% python3 -q
>>> import numpy as np
>>> from numpy import linalg as LA
>>> np.set_printoptions(precision=2, suppress=True, linewidth=140, legacy="1.25")
>>> def rnd(a):
...     return np.round(a, 2) + 0
... 
>>> m1 = np.loadtxt("sample11.csv", delimiter=",")
>>> print(m1)
[[-0.05 -0.15 -0.04 -0.09 -0.03 -0.28]
 [ 0.25  0.75  0.2   0.45  0.15  1.4 ]
 [ 0.    0.    0.    0.    0.    0.  ]
 [-0.2  -0.6  -0.16 -0.36 -0.12 -1.12]
 [ 0.05  0.15  0.04  0.09  0.03  0.28]]
>>> # rank 1
>>> x0 = np.array([3, 2, 1, -2, 2, 2])
>>> a = np.maximum(m1 @ x0, 0)
>>> print(rnd(a))
[0.   4.65 0.   0.   0.93]
>>> print(m1 * (a > 1e-9)[:, None])
[[-0.   -0.   -0.   -0.   -0.   -0.  ]
 [ 0.25  0.75  0.2   0.45  0.15  1.4 ]
 [ 0.    0.    0.    0.    0.    0.  ]
 [-0.   -0.   -0.   -0.   -0.   -0.  ]
 [ 0.05  0.15  0.04  0.09  0.03  0.28]]
>>> print(rnd(np.tanh(m1 @ x0)))
[-0.73  1.    0.   -1.    0.73]
>>> print(np.flatnonzero(a > 1e-9))
[1 4]
>>> print(rnd(np.maximum(m1 @ x0, 0) - np.maximum(-m1 @ x0, 0)))
[-0.93  4.65  0.   -3.72  0.93]
>>> rk = LA.matrix_rank(m1)
>>> print(rk)
1
>>> ns = LA.svd(m1)[2][rk:].T
>>> print(rnd(ns @ ns.T))
[[ 0.98 -0.07 -0.02 -0.04 -0.01 -0.12]
 [-0.07  0.8  -0.05 -0.12 -0.04 -0.37]
 [-0.02 -0.05  0.99 -0.03 -0.01 -0.1 ]
 [-0.04 -0.12 -0.03  0.93 -0.02 -0.22]
 [-0.01 -0.04 -0.01 -0.02  0.99 -0.07]
 [-0.12 -0.37 -0.1  -0.22 -0.07  0.31]]
>>> print([int(LA.matrix_rank(m1[:, :j + 1])) for j in range(6)])
[1, 1, 1, 1, 1, 1]
>>> print([round(float(x), 2) for x in LA.svd(m1, compute_uv=False)[:3]])
[2.21, 0.0, 0.0]
>>> print(rnd(LA.norm(m1, 2) / LA.norm(m1)))
1.0
>>> print(LA.matrix_rank(m1, rtol=0.1))
1
